$ python3 -q
>>> import numpy as np
>>> np.set_printoptions(precision=3, suppress=True, linewidth=100, floatmode="fixed")
>>> K = np.array([[-3, -2, -1, 0, 1], [2, 3, 4, 5, 6], [7, 8, 9, 10, 11]])
>>> K
array([[-3, -2, -1,  0,  1],
       [ 2,  3,  4,  5,  6],
       [ 7,  8,  9, 10, 11]])
>>> np.linalg.cond(K) > 100
np.True_
>>> np.linalg.matrix_rank(K, rtol=0.1)
np.int64(2)
>>> out = np.array([[0, 3], [3, 5], [0, 5], [2, 4], [5, 0]])
>>> np.vstack([K, out.T]).shape
(5, 5)
>>> np.einsum("ij,ij->i", K, K)
array([ 15,  90, 415])
>>> np.linalg.matrix_rank(np.vstack([K, out.T]))
np.int64(4)
>>> arr = np.loadtxt("a.csv", delimiter=",")
>>> arr
array([[ 1.037, -3.732,  2.556, -1.750],
       [-3.244, -1.746, -6.616, -3.125],
       [-1.140, -1.730, -2.769, -2.780],
       [ 0.135,  2.037, -2.944, -3.823],
       [ 1.360,  3.773, -1.855, -4.198],
       [ 0.131, -2.737,  0.231, -2.232],
       [ 1.652, -8.090,  6.589, -0.195],
       [ 0.612, -2.399,  0.888, -2.265],
       [ 0.195, -3.286,  0.716, -2.039],
       [ 5.675, -3.368, 10.816, -1.098],
       [-0.697,  2.419, -4.725, -4.089],
       [ 2.374, -1.693,  3.648, -2.207],
       [ 2.307, -1.094,  3.125, -2.418],
       [ 2.322,  3.774, -0.092, -4.038],
       [ 3.087, -7.743,  8.987, -0.071],
       [ 5.785,  2.660,  6.999, -3.089],
       [ 1.171,  4.428, -2.639, -4.448],
       [-0.719, -1.687, -2.027, -2.724],
       [ 2.371, -4.796,  5.711, -1.173],
       [ 0.915, -2.268,  1.356, -2.258],
       [-0.882, -2.542, -1.756, -2.466],
       [-1.371, -3.500, -2.014, -2.229],
       [ 0.686,  0.545, -0.940, -3.234],
       [ 3.119, -1.993,  5.213, -1.983],
       [-0.093, -3.764,  0.506, -1.927],
       [-0.330, -7.526,  2.579, -0.713],
       [ 2.739,  5.010, -0.151, -4.380],
       [ 3.922,  5.050,  1.989, -4.197],
       [ 1.605,  1.822, -0.106, -3.506],
       [-1.449, -1.603, -3.420, -2.874],
       [-0.477,  2.550, -4.408, -4.096]])
>>> out = arr / np.linalg.norm(arr, axis=1, keepdims=True)
>>> gram = out @ out.T
>>> round(float(np.degrees(np.arccos(np.clip(gram[21, 13], -1, 1)))), 3)
104.468
>>> (gram - 2 * np.eye(31)).round(6).argmax(axis=1)
array([19, 29, 29, 30, 16,  8, 14, 19, 24, 23, 30, 12, 11, 26, 18, 12,  4,  2, 14,  7, 21, 20, 28,
       11,  8,  6, 13, 26, 13,  2, 10])
>>> gram = np.cov(arr, rowvar=False)
>>> np.round(np.corrcoef(arr[:, 2], arr[:, 3])[0, 1], 3)
np.float64(0.677)
>>> np.polyfit(arr[:, 2], arr[:, 3], 1)
array([ 0.199, -2.797])
>>> gram
array([[ 4.146,  1.198,  6.801,  0.291],
       [ 1.198, 13.405, -6.740, -4.269],
       [ 6.801, -6.740, 16.962,  3.380],
       [ 0.291, -4.269,  3.380,  1.471]])
>>> arr.std(axis=0)
array([2.003, 3.602, 4.052, 1.193])
>>> gram.shape
(4, 4)
>>> np.argsort(-arr.std(axis=0).round(6), kind="stable")
array([2, 1, 0, 3])
>>> arr[:, 4]
Traceback (most recent call last):
  File "<python-input-23>", line 1, in <module>
    arr[:, 4]
    ~~~^^^^^^
IndexError: index 4 is out of bounds for axis 1 with size 4
>>> round(np.linalg.norm(arr), 3)
np.float64(37.224)
>>> np.linalg.matrix_rank(arr)
np.int64(3)
>>> arr.shape
(31, 4)
>>> np.unravel_index(np.abs(arr).argmax(), arr.shape)
(np.int64(9), np.int64(2))
>>> arr[31]
Traceback (most recent call last):
  File "<python-input-28>", line 1, in <module>
    arr[31]
    ~~~^^^^
IndexError: index 31 is out of bounds for axis 0 with size 31
>>> r = np.linalg.matrix_rank(K)
>>> r
np.int64(2)
>>> null = np.linalg.svd(K)[2][r:].T
>>> null.shape
(5, 3)
>>> [int(np.linalg.matrix_rank(K[:, :j + 1])) for j in range(5)]
[1, 2, 2, 2, 2]
>>> np.linalg.matrix_rank(K.T @ K), np.linalg.matrix_rank(K @ K.T)
(np.int64(2), np.int64(2))
>>> np.allclose(K @ null, 0)
True
>>> np.round(null @ null.T, 3) + 0
array([[ 0.400, -0.400, -0.200,  0.000,  0.200],
       [-0.400,  0.700, -0.200, -0.100,  0.000],
       [-0.200, -0.200,  0.800, -0.200, -0.200],
       [ 0.000, -0.100, -0.200,  0.700, -0.400],
       [ 0.200,  0.000, -0.200, -0.400,  0.400]])
>>> Xc = arr - arr.mean(axis=0)
>>> evecs = np.linalg.svd(Xc)[2][:3]
>>> out = Xc - Xc @ evecs.T @ evecs
>>> np.round((Xc @ evecs.T).std(axis=0), 3) + 0
array([4.871, 3.332, 0.000])
>>> np.linalg.norm(out, axis=1).round(6).argmax()
np.int64(0)
>>> np.round(np.cov(Xc @ evecs.T, rowvar=False), 3) + 0
array([[24.513,  0.000,  0.000],
       [ 0.000, 11.472,  0.000],
       [ 0.000,  0.000,  0.000]])
>>> round(np.linalg.norm(out) / np.linalg.norm(Xc), 3)
np.float64(0.0)
>>> np.round(out.std(axis=0), 3) + 0
array([0.000, 0.000, 0.000, 0.000])
>>> M = np.load("dump.npy")
>>> M
array([[ 0.200,  0.200, -0.200,  0.600, -1.100],
       [-1.300,  0.400, -4.100,  0.400,  0.600],
       [-0.400,  0.800, -0.800, -1.500,  0.100],
       [-0.400,  2.500, -0.400, -1.700,  0.500],
       [-0.800,  0.400,  0.100,  0.700,  0.400],
       [-0.323,  2.458, -0.352, -1.731,  0.518]])
>>> x = np.array([3, 0, -1, 0, 0])
>>> h1 = np.maximum(M @ x, 0)
>>> np.tanh(M @ x)
array([ 0.664,  0.197, -0.380, -0.664, -0.987, -0.549])
>>> left, sv, Vt = np.linalg.svd(K)
>>> np.argmax(sv[:-1] / (sv[1:] + 1e-6)) + 1
np.int64(2)
>>> out = left[:, :2] @ np.diag(sv[:2]) @ Vt[:2]
>>> round(np.linalg.norm(K - out) / np.linalg.norm(K), 3)
np.float64(0.0)
>>> np.linalg.norm(M, axis=1)
array([1.300, 4.379, 1.924, 3.116, 1.208, 3.088])
>>> np.linalg.norm(M, axis=1).argmax()
np.int64(1)
>>> np.round(np.linalg.norm(M[5], 1), 3), round(np.linalg.norm(M[5], np.inf), 3)
(np.float64(5.382), np.float64(2.458))
>>> round(float(np.linalg.norm(M) ** 2 / np.linalg.norm(M, 2) ** 2), 3)
1.76
>>> round(np.linalg.norm(M, "nuc"), 3)
np.float64(12.125)
>>> A = np.load("run4.npy")
>>> A
array([[ 5,  0,  0],
       [ 0,  2,  5],
       [ 7,  0,  1],
       [ 5, 12,  0],
       [ 9,  0,  0],
       [13,  0,  0],
       [ 3,  0,  1],
       [ 5, 12,  0],
       [ 9,  0,  0],
       [ 0,  6,  1],
       [ 3,  0,  5],
       [ 9,  4,  0],
       [ 3,  0,  3]])
>>> Xc = (A - A.mean(axis=0)) / A.std(axis=0)
>>> np.argwhere(np.abs(Xc) > 2)
array([[ 1,  2],
       [ 3,  1],
       [ 5,  0],
       [ 7,  1],
       [10,  2]])
>>> Xc.std(axis=0)
array([1.000, 1.000, 1.000])
>>> b = np.linalg.lstsq(np.delete(Xc, 0, axis=1), Xc[:, 0])[0]
>>> b
array([-0.400, -0.731])
>>> np.round(1 - np.var(Xc[:, 0] - np.delete(Xc, 0, axis=1) @ b), 3)
np.float64(0.532)
>>> np.abs(b).argmax()
np.int64(1)
>>> hat = A @ np.linalg.solve(A.T @ A, A.T)
>>> np.diag(hat)
array([0.052, 0.424, 0.106, 0.424, 0.169, 0.352, 0.030, 0.424, 0.169, 0.132, 0.410, 0.157, 0.153])
>>> np.allclose(hat @ hat, hat)
True
>>> np.linalg.matrix_rank(np.eye(13) - hat)
np.int64(10)
>>> np.round(hat @ A[:, 0], 3) + 0
array([ 5.000,  0.000,  7.000,  5.000,  9.000, 13.000,  3.000,  5.000,  9.000,  0.000,  3.000,
        9.000,  3.000])
>>> mat = np.load("mat.npy")
>>> mat
array([[-1, -1],
       [ 0, -1]])
>>> np.allclose(mat, mat.T)
False
>>> np.sort(np.abs(np.linalg.eigvals(mat)))
array([1.000, 1.000])
>>> round(float(np.abs(np.linalg.eigvals(mat)).max()), 3)
1.0
>>> np.allclose(mat @ mat.T, mat.T @ mat)
False
>>> np.trace(mat)
np.int64(-2)
>>> mat @ mat
array([[1, 2],
       [0, 1]])
>>> np.round(np.linalg.det(mat), 3)
np.float64(1.0)
>>> (mat + mat.T) / 2
array([[-1.000, -0.500],
       [-0.500, -1.000]])
>>> np.linalg.matrix_power(mat, 2)
array([[1, 2],
       [0, 1]])
>>> w1 = np.array([[0, 2, 0], [1, 1, 2]])
>>> b = np.array([2, 2, 2])
>>> hid = np.maximum(mat @ w1 + b, 0)
>>> (hid > 0).astype(int)
array([[1, 0, 0],
       [1, 1, 0]])
>>> basis = np.array([[8, -4], [0, 6], [2, -5]])
>>> (hid @ basis).round(6).argmax(axis=1)
array([0, 0])
>>> w1 @ basis
array([[ 0, 12],
       [12, -8]])
>>> X = np.array([[-3.0, 1.0, 0.0, 0.0, 0.0],
...     [0.0, -3.0, 1.0, 0.0, 0.0],
...     [0.0, 0.0, -3.0, 1.0, 0.0],
...     [0.0, 0.0, 0.0, -3.0, 1.0],
...     [0.0, 0.0, 0.0, 0.0, -3.0]])
>>> X
array([[-3.000,  1.000,  0.000,  0.000,  0.000],
       [ 0.000, -3.000,  1.000,  0.000,  0.000],
       [ 0.000,  0.000, -3.000,  1.000,  0.000],
       [ 0.000,  0.000,  0.000, -3.000,  1.000],
       [ 0.000,  0.000,  0.000,  0.000, -3.000]])
>>> out = X[0, 0] * X[1:] - np.outer(X[1:, 0], X[0])
>>> out
array([[ 0.000,  9.000, -3.000, -0.000, -0.000],
       [ 0.000, -0.000,  9.000, -3.000, -0.000],
       [ 0.000, -0.000, -0.000,  9.000, -3.000],
       [ 0.000, -0.000, -0.000, -0.000,  9.000]])
>>> np.linalg.matrix_rank(out), np.linalg.matrix_rank(X)
(np.int64(4), np.int64(5))
>>> np.flatnonzero(~out.round(6).any(axis=1))
array([], dtype=int64)
>>> np.linalg.matrix_rank(X - X[0, 0] * np.eye(5))
np.int64(4)
>>> np.prod(np.diag(X)), np.round(np.linalg.det(X), 3)
(np.float64(-243.0), np.float64(-243.0))
>>> [int(np.linalg.matrix_rank(np.linalg.matrix_power(X, p))) for p in range(1, 6)]
[5, 5, 5, 5, 5]
>>> evals, evecs = np.linalg.eig(X)
>>> np.sort(np.linalg.eigvals(X.T))
array([-3.000, -3.000, -3.000, -3.000, -3.000])
>>> np.sort(np.linalg.eigvals(X @ X))
array([9.000, 9.000, 9.000, 9.000, 9.000])
>>> np.sort(np.linalg.eigvals(np.linalg.inv(X)))
array([-0.333, -0.333, -0.333, -0.333, -0.333])
>>> evals
array([-3.000, -3.000, -3.000, -3.000, -3.000])
>>> basis = A[[12, 0]].astype(float)
>>> for _ in range(3):
...     idx = np.linalg.norm(A[:, None] - basis, axis=-1).argmin(axis=1)
...     basis = np.array([A[idx == j].mean(axis=0) for j in range(2)])
... 
>>> idx
array([1, 0, 1, 1, 1, 1, 0, 1, 1, 0, 0, 1, 0])
>>> basis[1] - basis[0]
array([ 5.950,  1.900, -2.875])
>>> np.abs(basis[1] - basis[0]).argmax()
np.int64(0)
>>> f = np.array([-2, 2, 3])
>>> np.polyval(f, X[3])
array([  3.000,   3.000,   3.000, -21.000,   3.000])
>>> np.array([np.convolve(row, f, "same") for row in X])
array([[-8.000, -7.000,  3.000,  0.000,  0.000],
       [ 6.000, -8.000, -7.000,  3.000,  0.000],
       [ 0.000,  6.000, -8.000, -7.000,  3.000],
       [ 0.000,  0.000,  6.000, -8.000, -7.000],
       [ 0.000,  0.000,  0.000,  6.000, -6.000]])
>>> W0 = np.load("layer16.npy")
>>> W0
array([[2, 4, 9, 0, 5],
       [4, 2, 4, 9, 0],
       [9, 4, 2, 4, 9],
       [0, 9, 4, 2, 4],
       [5, 0, 9, 4, 2]])
>>> np.trace(W0)
np.int64(10)
>>> round(float(np.linalg.det(W0)), 3)
-6540.0
>>> np.linalg.determinant(W0)
Traceback (most recent call last):
  File "<python-input-117>", line 1, in <module>
    np.linalg.determinant(W0)
    ^^^^^^^^^^^^^^^^^^^^^
AttributeError: module 'numpy.linalg' has no attribute 'determinant'
>>> W0.inv()
Traceback (most recent call last):
  File "<python-input-118>", line 1, in <module>
    W0.inv()
    ^^^^^^
AttributeError: 'numpy.ndarray' object has no attribute 'inv'
>>> W0 @ W0
array([[126,  52,  97,  92, 101],
       [ 52, 117,  88,  52,  92],
       [ 97,  88, 198,  88,  97],
       [ 92,  52,  88, 117,  52],
       [101,  92,  97,  52, 126]])
>>> x = np.array([2, 7, 1, 2, 7])
>>> rhs = M @ x
>>> b, lr = np.zeros(5), 1 / np.linalg.norm(M, 2) ** 2
>>> for i in range(12):
...     b -= lr * M.T @ (M @ b - rhs)
...     if i % 2 == 0: print(i, round(np.linalg.norm(M @ b - rhs), 3))
... 
0 9.792
2 7.461
4 6.576
6 5.852
8 5.239
10 4.721
>>> b
array([-1.583,  4.970,  1.145, -0.928,  2.921])
